% python3 -q
>>> import numpy as np
>>> import numpy.linalg as la
>>> np.set_printoptions(precision=4, suppress=True, linewidth=120)
>>> def rd(a):
...     return np.round(a, 4) + 0
... 
>>> W0 = np.load("a.npy")
>>> print(W0)
[[0. 1. 1. 2.]
 [1. 0. 0. 0.]
 [1. 0. 0. 0.]
 [2. 0. 0. 0.]]
>>> w, vecs = la.eigh(W0)
>>> x0 = np.array([0, -3, -1, 0])
>>> print(rd(la.eigvalsh(W0[1:, 1:])))
[0. 0. 0.]
>>> print(x0 @ W0 @ x0 / (x0 @ x0), rd(w[0]), rd(w[-1]))
0.0 -2.4495 2.4495
>>> print(np.abs(W0).sum(axis=1).max(), rd(np.abs(w).max()))
4.0 2.4495
>>> print(rd(vecs * np.maximum(w, 0) @ vecs.T))
[[1.2247 0.5    0.5    1.    ]
 [0.5    0.2041 0.2041 0.4082]
 [0.5    0.2041 0.2041 0.4082]
 [1.     0.4082 0.4082 0.8165]]
>>> print(rd(la.norm(W0, 2) / la.norm(W0)))
0.7071
>>> print(np.argsort(-la.norm(W0, axis=0).round(6), kind="stable")[:3])
[0 3 1]
>>> print(la.cond(W0) > 100)
True
>>> print(la.matrix_rank(W0, rtol=0.1))
2
>>> proj = np.triu(np.array([[-1, -2, 0, 1], [-3, -2, 2, -3], [2, -3, 0, 1], [-1, -2, -1, -3]]), 1) + np.eye(4)
>>> B = proj @ W0 @ la.inv(proj)
>>> print(np.trace(B), np.trace(W0))
0.0 0.0
>>> print(rd(np.sort(np.abs(la.eigvals(W0)))))
[0.     0.     2.4495 2.4495]
>>> print(rd(np.abs(la.eigvals(W0)).max()))
2.4495
>>> print((W0 + W0.T) / 2)
[[0. 1. 1. 2.]
 [1. 0. 0. 0.]
 [1. 0. 0. 0.]
 [2. 0. 0. 0.]]
>>> print(np.trace(W0))
0.0
>>> print((W0 - W0.T) / 2)
[[0. 0. 0. 0.]
 [0. 0. 0. 0.]
 [0. 0. 0. 0.]
 [0. 0. 0. 0.]]
>>> w, vecs = la.eigh(W0)
>>> print(rd(la.eigvalsh(W0 @ W0)))
[0. 0. 6. 6.]
>>> print(rd(vecs.T @ vecs))
[[1. 0. 0. 0.]
 [0. 1. 0. 0.]
 [0. 0. 1. 0.]
 [0. 0. 0. 1.]]
>>> print(w.sum(), np.trace(W0))
0.0 0.0
>>> print(rd(la.svd(W0, compute_uv=False)))
[2.4495 2.4495 0.     0.    ]
>>> print(np.abs(vecs[:, -1]).round(6).argmax())
0
>>> print((w > 1e-8).sum(), (w < -1e-8).sum())
1 1
>>> print(rd(w))
[-2.4495  0.      0.      2.4495]
>>> F = np.load("case19.npy")
>>> print(F)
[[0 1 2]
 [2 0 1]
 [1 2 0]]
>>> print(rd(la.eigvals(F)))
[ 3. +0.j    -1.5+0.866j -1.5-0.866j]
>>> print(rd(la.det(F[::-1])))
-9.0
>>> print(np.kron(np.eye(2, dtype=int), F))
[[0 1 2 0 0 0]
 [2 0 1 0 0 0]
 [1 2 0 0 0 0]
 [0 0 0 0 1 2]
 [0 0 0 2 0 1]
 [0 0 0 1 2 0]]
>>> th = np.radians(180)
>>> r_ = np.eye(3)
>>> r_[0, 0] = r_[1, 1] = np.cos(th)
>>> r_[0, 1], r_[1, 0] = -np.sin(th), np.sin(th)
>>> print(rd(r_))
[[-1.  0.  0.]
 [ 0. -1.  0.]
 [ 0.  0.  1.]]
>>> B = F @ r_.T
>>> print(np.allclose(la.norm(F, axis=1), la.norm(B, axis=1)))
True
>>> print(np.abs(B - F).max(axis=0))
[4. 4. 0.]
>>> print(rd(la.svd(F, compute_uv=False)), rd(la.svd(B, compute_uv=False)))
[3.     1.7321 1.7321] [3.     1.7321 1.7321]
>>> proj = np.triu(np.array([[2, 1, -2], [0, 2, 0], [-1, -2, -1]]), 1) + np.eye(3)
>>> B = proj @ F @ la.inv(proj)
>>> print(rd(np.poly(B)))
[ 1.  0. -6. -9.]
>>> print(proj @ F - F @ proj)
[[ 0. -4.  1.]
 [ 0. -2.  4.]
 [ 0. -1.  2.]]
>>> print(la.matrix_rank(B))
3
>>> print(rd(la.det(B)))
9.0
>>> print(B)
[[ 0. -3.  3.]
 [ 2. -2.  5.]
 [ 1.  1.  2.]]
>>> x0 = np.array([2, 1, 1])
>>> rhs = F @ x0
>>> b, lr = np.zeros(3), 1 / la.norm(F, 2) ** 2
>>> for i in range(150):
...     b -= lr * F.T @ (F @ b - rhs)
...     if i % 50 == 0: print(i, round(la.norm(F @ b - rhs), 4))
... 
0 0.9428
50 0.0
100 0.0
>>> print(rd(la.cond(F)))
1.7321
>>> print(rd(b))
[2. 1. 1.]
>>> X = np.loadtxt("block19.csv", delimiter=",")
>>> print(X)
[[ 0.  0. -1.  1. -2.]
 [ 0.  0.  1.  2. -1.]
 [ 0.  0.  0.  3.  0.]
 [ 0.  0.  0.  0. -3.]
 [ 0.  0.  0.  0.  0.]]
>>> U, sigma, Vh = la.svd(X)
>>> vecs = Vh[:(sigma > 1e-8).sum()]
>>> rng = np.random.default_rng(7648)
>>> x0 = X[4] + 4 * X[1] + rng.integers(2) * np.eye(5)[2]
>>> print(x0)
[ 0.  0.  5.  8. -4.]
>>> print(rd(la.norm(x0 - vecs.T @ vecs @ x0)))
0.0
>>> print(rd(vecs.T @ vecs))
[[0. 0. 0. 0. 0.]
 [0. 0. 0. 0. 0.]
 [0. 0. 1. 0. 0.]
 [0. 0. 0. 1. 0.]
 [0. 0. 0. 0. 1.]]
>>> print(la.matrix_rank(np.vstack([X, x0])))
3
>>> print(np.allclose(vecs.T @ vecs @ x0, x0))
True
>>> print(rd(np.diag(vecs.T @ vecs)))
[0. 0. 1. 1. 1.]
